% ipython --no-banner

In [1]: import numpy as np

In [2]: np.set_printoptions(precision=2, suppress=True, linewidth=100)

In [3]: tidy = lambda a: np.round(a, 2) + 0

In [4]: E = np.load("mat.npy")

In [5]: E
Out[5]: 
array([[ 1. , -0.7,  1.1],
       [ 0.3, -0.8, -0.5],
       [ 0.4,  1. ,  0.9],
       [-1.6,  0.7, -0.1],
       [-1.2, -1.4, -0.1],
       [ 0. ,  2.1,  0.3]])

In [6]: t3 = np.stack([E, 3 * E, E[::-1]])

In [7]: t3.shape
Out[7]: (3, 6, 3)

In [8]: tidy(np.linalg.norm(t3, axis=(1, 2)))
Out[8]: array([ 4.08, 12.23,  4.08])

In [9]: np.linalg.matrix_rank(t3.reshape(3, -1))
Out[9]: np.int64(2)

In [10]: W0 = np.load("m.npy")

In [11]: tidy(W0)
Out[11]: 
array([[-0.2 ,  0.4 , -0.9 ],
       [ 0.73, -0.55, -0.41],
       [-0.65, -0.74, -0.18]])

In [12]: # keeps lengths

In [13]: x = np.array([1, -2, 3])

In [14]: 3 - np.linalg.matrix_rank(W0 - np.eye(3), tol=1e-8)
Out[14]: np.int64(1)

In [15]: print(tidy(np.linalg.det(W0)))
1.0

In [16]: tidy(np.abs(np.linalg.eigvals(W0)))
Out[16]: array([1., 1., 1.])

In [17]: [p for p in range(1, 25) if np.allclose(np.linalg.matrix_power(W0, p), np.eye(3))]
Out[17]: []

In [18]: print(tidy(np.linalg.norm(x)), tidy(np.linalg.norm(W0 @ x)))
3.74 3.74

In [19]: tidy(W0.T @ (W0 @ x))
Out[19]: array([ 1., -2.,  3.])

In [20]: B = np.array([[2, -3], [0, 0], [-1, -3]])

In [21]: X = np.kron(np.eye(3, dtype=int), B)

In [22]: X
Out[22]: 
array([[ 2, -3,  0,  0,  0,  0],
       [ 0,  0,  0,  0,  0,  0],
       [-1, -3,  0,  0,  0,  0],
       [ 0,  0,  2, -3,  0,  0],
       [ 0,  0,  0,  0,  0,  0],
       [ 0,  0, -1, -3,  0,  0],
       [ 0,  0,  0,  0,  2, -3],
       [ 0,  0,  0,  0,  0,  0],
       [ 0,  0,  0,  0, -1, -3]])

In [23]: # rows 1 and 4 are equal

In [24]: P = X @ np.linalg.solve(X.T @ X, X.T)

In [25]: print(np.allclose(P @ P, P))
True

In [26]: np.linalg.matrix_rank(np.eye(9) - P)
Out[26]: np.int64(3)

In [27]: x = np.array([3, 2, 2, 1, -1, 2])

In [28]: a = np.maximum(X @ x, 0)

In [29]: np.flatnonzero(a > 1e-9)
Out[29]: array([3])

In [30]: np.maximum(X @ x, 0) - np.maximum(-X @ x, 0)
Out[30]: array([ 0,  0, -9,  1,  0, -5, -8,  0, -5])

In [31]: tidy(np.tanh(X @ x))
Out[31]: array([ 0.  ,  0.  , -1.  ,  0.76,  0.  , -1.  , -1.  ,  0.  , -1.  ])

In [32]: a
Out[32]: array([0, 0, 0, 1, 0, 0, 0, 0, 0])

In [33]: np.maximum(X @ (3 * x), 0)
Out[33]: array([0, 0, 0, 3, 0, 0, 0, 0, 0])

In [34]: X.T @ a
Out[34]: array([ 0,  0,  2, -3,  0,  0])

In [35]: m1 = np.loadtxt("block0.csv", delimiter=",")

In [36]: m1
Out[36]: 
array([[ 1., -3.,  1., -2., -1.],
       [-3.,  1., -3.,  1., -2.],
       [ 1., -3.,  1., -3.,  1.],
       [-2.,  1., -3.,  1., -3.],
       [-1., -2.,  1., -3.,  1.]])

In [37]: print(tidy(np.linalg.norm(m1, 2)))
8.49

In [38]: tidy(np.linalg.norm(m1, "nuc"))
Out[38]: np.float64(16.81)

In [39]: tidy(np.linalg.norm(m1[2], 1)), tidy(np.linalg.norm(m1[2], np.inf))
Out[39]: (np.float64(9.0), np.float64(3.0))

In [40]: tidy(np.linalg.norm(m1[2] - m1[4]))
Out[40]: np.float64(2.24)

In [41]: print(tidy(np.linalg.norm(m1, axis=1)))
[4.   4.9  4.58 4.9  4.  ]

In [42]: ev, vecs = np.linalg.eigh(m1)

In [43]: tidy(np.linalg.eigvalsh(m1 @ m1))
Out[43]: array([ 0.17,  0.6 ,  5.83, 22.27, 72.13])

In [44]: print(tidy(vecs.T @ m1 @ vecs))
[[-4.72  0.    0.    0.    0.  ]
 [ 0.   -0.77  0.    0.    0.  ]
 [ 0.    0.   -0.41  0.    0.  ]
 [ 0.    0.    0.    2.41  0.  ]
 [ 0.    0.    0.    0.    8.49]]

In [45]: ev, vecs = np.linalg.eig(m1)

In [46]: tidy(np.prod(ev))
Out[46]: np.float64(-31.0)

In [47]: print(tidy(m1 @ vecs[:, 0] - ev[0] * vecs[:, 0]))
[0. 0. 0. 0. 0.]

In [48]: tidy(np.sort(np.linalg.eigvals(m1 @ m1)))
Out[48]: array([ 0.17,  0.6 ,  5.83, 22.27, 72.13])

In [49]: f = np.array([-5, -1, -4, -5, -1])

In [50]: B = m1 + np.outer(f, np.eye(5)[2])

In [51]: tidy(np.linalg.det(B) / np.linalg.det(m1)), tidy(1 + np.linalg.solve(m1, f)[2])
Out[51]: (np.float64(2.68), np.float64(2.68))

In [52]: rng = np.random.default_rng(11403)

In [53]: theta = rng.uniform(0, 2 * np.pi, 11)

In [54]: Q, _ = np.linalg.qr(np.array([[0.9, 0.1], [0.2, -1.0], [-0.8, -1.0], [-0.6, -0.8], [0.7, -0.1]]))

In [55]: A = 10 * np.c_[np.cos(theta), np.sin(theta)] @ Q.T

In [56]: print(tidy(A))
[[ 1.37 -5.55 -6.43 -5.11  0.04]
 [-6.21 -4.8   2.47  1.68 -5.43]
 [ 3.15  7.59  3.34  2.84  3.65]
 [ 0.5  -6.21 -6.08 -4.87 -0.71]
 [-2.3   4.67  6.67  5.25 -0.89]
 [ 4.19  7.44  2.08  1.88  4.39]
 [ 4.67 -1.51 -6.42 -4.94  3.19]
 [ 4.54 -1.74 -6.48 -5.    3.05]
 [-0.31  6.34  5.99  4.8   0.88]
 [-6.27 -4.27  3.01  2.12 -5.38]
 [-1.7  -7.34 -4.69 -3.86 -2.54]]

In [57]: # null space of dimension 3

In [58]: labels = A[:, 2] > np.median(A[:, 2])

In [59]: f = A[labels].mean(axis=0) - A[~labels].mean(axis=0)

In [60]: print(tidy((((A - A.mean(axis=0)) @ f > 0) == labels).mean()))
0.91

In [61]: tidy(f)
Out[61]: array([-4.65,  4.39,  8.96,  6.99, -2.67])

In [62]: Z = A[[3, 9]].astype(float)

In [63]: for _ in range(4):
    ...:     labels = np.linalg.norm(A[:, None] - Z, axis=-1).argmin(axis=1)
    ...:     Z = np.array([A[labels == j].mean(axis=0) for j in range(2)])
    ...: 

In [64]: labels
Out[64]: array([0, 1, 1, 0, 1, 1, 0, 0, 1, 1, 0])

In [65]: tidy(Z)
Out[65]: 
array([[ 1.88, -4.47, -6.02, -4.75,  0.61],
       [-1.29,  2.83,  3.93,  3.1 , -0.46]])

In [66]: [round(float(x), 2) for x in np.linalg.svd(A, compute_uv=False)[:3]]
Out[66]: [26.49, 19.96, 0.0]

In [67]: np.linalg.cond(A) > 100
Out[67]: np.True_

In [68]: tidy(np.linalg.norm(A, 2) / np.linalg.norm(A))
Out[68]: np.float64(0.8)

In [69]: np.linalg.lstsq(A[:-1].T, A[-1])[2]
Out[69]: np.int32(2)

In [70]: np.abs(np.diag(np.linalg.qr(A)[1])) > 1e-9
Out[70]: array([ True,  True, False, False, False])

In [71]: tidy(np.trace(np.linalg.pinv(A) @ A))
Out[71]: np.float64(2.0)

In [72]: tidy(A @ np.linalg.pinv(A) @ A)
Out[72]: 
array([[ 1.37, -5.55, -6.43, -5.11,  0.04],
       [-6.21, -4.8 ,  2.47,  1.68, -5.43],
       [ 3.15,  7.59,  3.34,  2.84,  3.65],
       [ 0.5 , -6.21, -6.08, -4.87, -0.71],
       [-2.3 ,  4.67,  6.67,  5.25, -0.89],
       [ 4.19,  7.44,  2.08,  1.88,  4.39],
       [ 4.67, -1.51, -6.42, -4.94,  3.19],
       [ 4.54, -1.74, -6.48, -5.  ,  3.05],
       [-0.31,  6.34,  5.99,  4.8 ,  0.88],
       [-6.27, -4.27,  3.01,  2.12, -5.38],
       [-1.7 , -7.34, -4.69, -3.86, -2.54]])

In [73]: np.unique(A.round(6), axis=0).shape
Out[73]: (11, 5)

In [74]: U, sv, Vt = np.linalg.svd(A)

In [75]: tidy(sv)
Out[75]: array([26.49, 19.96,  0.  ,  0.  ,  0.  ])

In [76]: np.argmax(sv[:-1] / (sv[1:] + 1e-6)) + 1
Out[76]: np.int64(2)

In [77]: B = U[:, :2] @ np.diag(sv[:2]) @ Vt[:2]

In [78]: tidy(np.linalg.norm(A - B, 2)), tidy(sv[2])
Out[78]: (np.float64(0.0), np.float64(0.0))

In [79]: np.linalg.matrix_rank(B)
Out[79]: np.int64(2)

In [80]: tidy(B)
Out[80]: 
array([[ 1.37, -5.55, -6.43, -5.11,  0.04],
       [-6.21, -4.8 ,  2.47,  1.68, -5.43],
       [ 3.15,  7.59,  3.34,  2.84,  3.65],
       [ 0.5 , -6.21, -6.08, -4.87, -0.71],
       [-2.3 ,  4.67,  6.67,  5.25, -0.89],
       [ 4.19,  7.44,  2.08,  1.88,  4.39],
       [ 4.67, -1.51, -6.42, -4.94,  3.19],
       [ 4.54, -1.74, -6.48, -5.  ,  3.05],
       [-0.31,  6.34,  5.99,  4.8 ,  0.88],
       [-6.27, -4.27,  3.01,  2.12, -5.38],
       [-1.7 , -7.34, -4.69, -3.86, -2.54]])

In [81]: tidy(np.abs(A - B).max())
Out[81]: np.float64(0.0)

In [82]: np.linalg.matrix_rank(A, rtol=0.05)
Out[82]: np.int64(2)

In [83]: mat = np.load("sample13.npy")

In [84]: mat
Out[84]: 
array([[ 2.21, -1.31,  1.03],
       [ 0.09,  2.14, -0.64],
       [-2.26, -1.8 , -1.2 ],
       [-1.3 ,  2.85,  3.32]])

In [85]: B = np.array([[8, 2, 1], [-9, 3, 9], [3, 4, 5]])

In [86]: print(np.linalg.matrix_rank(np.vstack([mat, B.T])))
3

In [87]: print(tidy(mat @ B))
[[ 32.56   4.61  -4.43]
 [-20.46   4.04  16.15]
 [ -5.48 -14.72 -24.46]
 [-26.09  19.23  40.95]]

In [88]: tidy(np.einsum("ij->j", mat))
Out[88]: array([-1.26,  1.88,  2.51])

In [89]: print(np.linalg.matrix_rank(mat @ B))
3

In [90]: tidy(np.einsum("ik,kj->ji", mat, B))
Out[90]: 
array([[ 32.56, -20.46,  -5.48, -26.09],
       [  4.61,   4.04, -14.72,  19.23],
       [ -4.43,  16.15, -24.46,  40.95]])

In [91]: print(tidy(np.einsum("ik,kj->ij", mat, B)))
[[ 32.56   4.61  -4.43]
 [-20.46   4.04  16.15]
 [ -5.48 -14.72 -24.46]
 [-26.09  19.23  40.95]]
